$ ipython --no-banner

In [1]: import numpy as np

In [2]: np.set_printoptions(precision=2, suppress=True, linewidth=140, floatmode="fixed")

In [3]: X = np.load("a.npy")

In [4]: X
Out[4]: 
array([[ 5,  0,  3,  0],
       [ 1,  3,  5, -6],
       [ 1,  2,  2, -4],
       [ 5,  3,  2, -6],
       [ 0,  3,  5, -6],
       [ 1,  4,  5, -8]])

In [5]: np.round(X @ np.linalg.pinv(X) @ X, 2) + 0
Out[5]: 
array([[ 5.00,  0.00,  3.00,  0.00],
       [ 1.00,  3.00,  5.00, -6.00],
       [ 1.00,  2.00,  2.00, -4.00],
       [ 5.00,  3.00,  2.00, -6.00],
       [ 0.00,  3.00,  5.00, -6.00],
       [ 1.00,  4.00,  5.00, -8.00]])

In [6]: f, r1 = X[4], X[3]

In [7]: f @ f
Out[7]: np.int64(70)

In [8]: f @ r1
Out[8]: np.int64(55)

In [9]: p = (f @ r1) / (f @ f) * f

In [10]: p
Out[10]: array([ 0.00,  2.36,  3.93, -4.71])

In [11]: round((r1 - p) @ f, 2)
Out[11]: np.float64(-0.0)

In [12]: np.outer(f, r1)
Out[12]: 
array([[  0,   0,   0,   0],
       [ 15,   9,   6, -18],
       [ 25,  15,  10, -30],
       [-30, -18, -12,  36]])

In [13]: rng = np.random.default_rng(68882)

In [14]: arr = np.triu(rng.random((6, 6)) < 0.4, 1).astype(int)

In [15]: arr = arr + arr.T

In [16]: arr
Out[16]: 
array([[0, 0, 1, 0, 0, 0],
       [0, 0, 0, 0, 0, 0],
       [1, 0, 0, 0, 0, 1],
       [0, 0, 0, 0, 0, 1],
       [0, 0, 0, 0, 0, 0],
       [0, 0, 1, 1, 0, 0]])

In [17]: # columns 1 and 4 are equal

In [18]: w, evecs = np.linalg.eigh(arr)

In [19]: (w > 1e-8).sum(), (w < -1e-8).sum()
Out[19]: (np.int64(2), np.int64(2))
